>>> import numpy as np
>>> np.set_printoptions(precision=2, suppress=True, linewidth=160)
>>> A = np.load("data.npy")
>>> print(A)
[[-1  0]
 [ 1  2]]
>>> print(np.sort(np.linalg.eigvals(A)))
[-1.  2.]
>>> print([int(np.linalg.matrix_rank(np.linalg.matrix_power(A, p))) for p in range(1, 3)])
[2, 2]
>>> print(np.prod(np.diag(A)), np.round(np.linalg.det(A), 2))
-2 -2.0
>>> q, evecs = np.linalg.qr(A[:, :1])[0], np.linalg.qr(A[:, 1:])[0]
>>> sv = np.linalg.svd(q.T @ evecs, compute_uv=False)
>>> print(sv)
[0.71]
>>> W0 = np.load("test13.npy")
>>> print(W0)
[[1.  0.  0. ]
 [0.  1.  0. ]
 [0.5 0.  0.5]]
>>> print(round(float(np.linalg.det(W0.T)), 2))
0.5
>>> print(np.round(np.linalg.det(2 * W0), 2), np.round(np.linalg.det(W0), 2))
4.0 0.5
>>> evals, evecs = np.linalg.eig(W0)
>>> print(evals)
[0.5 1.  1. ]
>>> print(W0 @ evecs[:, 0] - evals[0] * evecs[:, 0])
[0. 0. 0.]
>>> print(np.sort(np.linalg.eigvals(W0 @ W0)))
[0.25 1.   1.  ]
>>> print(np.sort(np.linalg.eigvals(W0.T)))
[0.5 1.  1. ]
>>> print(np.sort(np.linalg.eigvals(np.linalg.inv(W0))))
[1. 1. 2.]
>>> print(np.sort(np.linalg.eigvals(W0).real))
[0.5 1.  1. ]
>>> print((np.linalg.matrix_power((W0 != 0) + (W0.T != 0) + np.eye(3), 3) > 0).astype(int))
[[1 0 1]
 [0 1 0]
 [1 0 1]]
>>> print(W0 @ np.ones(3))
[1. 1. 1.]
>>> print(np.round(np.linalg.matrix_power(W0, 100), 2) + 0)
[[1. 0. 0.]
 [0. 1. 0.]
 [1. 0. 0.]]
>>> print(W0.sum(axis=1))
[1. 1. 1.]
>>> p = np.eye(3)[2]
>>> for _ in range(3):
...     p = p @ W0
...     print(p.round(2))
... 
[0.5 0.  0.5]
[0.75 0.   0.25]
[0.88 0.   0.12]
>>> proj = np.triu(np.array([[1, 0, -3], [2, -1, 0], [-2, -2, -1]]), 1) + np.eye(3)
>>> other = proj @ W0 @ np.linalg.inv(proj)
>>> print(round(np.linalg.det(other), 2))
0.5
>>> print(np.linalg.matrix_rank(other))
3
>>> print(proj @ W0 - W0 @ proj)
[[-1.5  0.   1.5]
 [ 0.   0.   0. ]
 [ 0.   0.   1.5]]
>>> X = np.diag(np.array([3, 1, 2, 3]))
>>> print(X)
[[3 0 0 0]
 [0 1 0 0]
 [0 0 2 0]
 [0 0 0 3]]
>>> vec = np.ones(4)
>>> for _ in range(5):
...     vec = X @ vec
...     vec /= np.linalg.norm(vec)
...     print(round(vec @ X @ vec, 2))
... 
2.74
2.9
2.96
2.98
2.99
>>> print(np.round(np.linalg.eigvalsh(X)[-1], 2))
3.0
>>> F = np.load("sample13.npy")
>>> print(F)
[[ 0  1  4]
 [-1  0 -2]
 [-4  2  0]]
>>> gram = F.T @ F
>>> print(np.diag(gram))
[17  5 20]
>>> print(np.linalg.matrix_rank(gram))
2
>>> rng = np.random.default_rng(30598)
>>> idx = rng.permutation(3)
>>> print(idx)
[0 1 2]
>>> other = F[idx][:, idx]
>>> print(np.allclose(other, F))
True
>>> print(np.linalg.norm(F, axis=1))
[4.12 2.24 4.47]
>>> print(np.linalg.norm(F, axis=1).argmax())
2
>>> print(np.linalg.norm(F, axis=0))
[4.12 2.24 4.47]
>>> print(round(np.linalg.norm(F[2], 1), 2), round(float(np.linalg.norm(F[2], np.inf)), 2))
6.0 4.0
>>> vec = np.array([0, -1, 1])
>>> print((F * vec).sum(axis=1))
[ 3 -2 -2]
>>> print(F * vec)
[[ 0 -1  4]
 [ 0  0 -2]
 [ 0 -2  0]]
>>> print(np.linalg.norm(F @ vec) <= np.linalg.norm(F, 2) * np.linalg.norm(vec) + 1e-9)
True
>>> print((F @ vec).argmax())
0
>>> print(np.einsum("ij,ji->", F, F))
-42
>>> data = np.load("dump.npy")
>>> print(data)
[[0 6 5]
 [6 0 2]
 [5 2 2]]
>>> evals, evecs = np.linalg.eigh(data)
>>> vec = np.array([-3, -5, -7])
>>> print(vec @ data @ vec)
628
>>> print(np.round(vec @ data @ vec / (vec @ vec), 2), round(evals[0], 2), round(evals[-1], 2))
7.57 -6.67 9.43
>>> print(evecs * np.abs(evals) @ evecs.T)
[[7.6  0.27 1.8 ]
 [0.27 5.18 3.62]
 [1.8  3.62 4.09]]
>>> print(np.abs(data).sum(axis=1).max(), round(float(np.abs(evals).max()), 2))
11 9.43
>>> evals, evecs = np.linalg.eigh(data)
>>> print(np.linalg.eigvalsh(data + 2 * np.eye(3)))
[-4.67  1.24 11.43]
>>> print(np.unique(evals.round(6) + 0, return_counts=True)[1])
[1 1 1]
>>> print(round(float(evals.sum()), 2), np.trace(data))
2.0 2
>>> print(np.abs(evecs[:, -1]).round(6).argmax())
0
>>> print(np.linalg.svd(data, compute_uv=False))
[9.43 6.67 0.76]
>>> mat = np.loadtxt("mat.csv", delimiter=",")
>>> print(mat)
[[2. 0. 0.]
 [3. 1. 0.]
 [2. 1. 3.]]
>>> U, sv, Vh = np.linalg.svd(mat, full_matrices=False)
>>> print((sv > 1e-8).sum())
3
>>> print(np.allclose(U * sv @ Vh, mat))
True
>>> print(np.round(U.T @ mat @ Vh.T, 2) + 0)
[[4.68 0.   0.  ]
 [0.   2.41 0.  ]
 [0.   0.   0.53]]
>>> print(np.round(Vh @ Vh.T, 2) + 0)
[[1. 0. 0.]
 [0. 1. 0.]
 [0. 0. 1.]]
>>> print(np.abs(U[:, 0]).round(6).argmax())
2
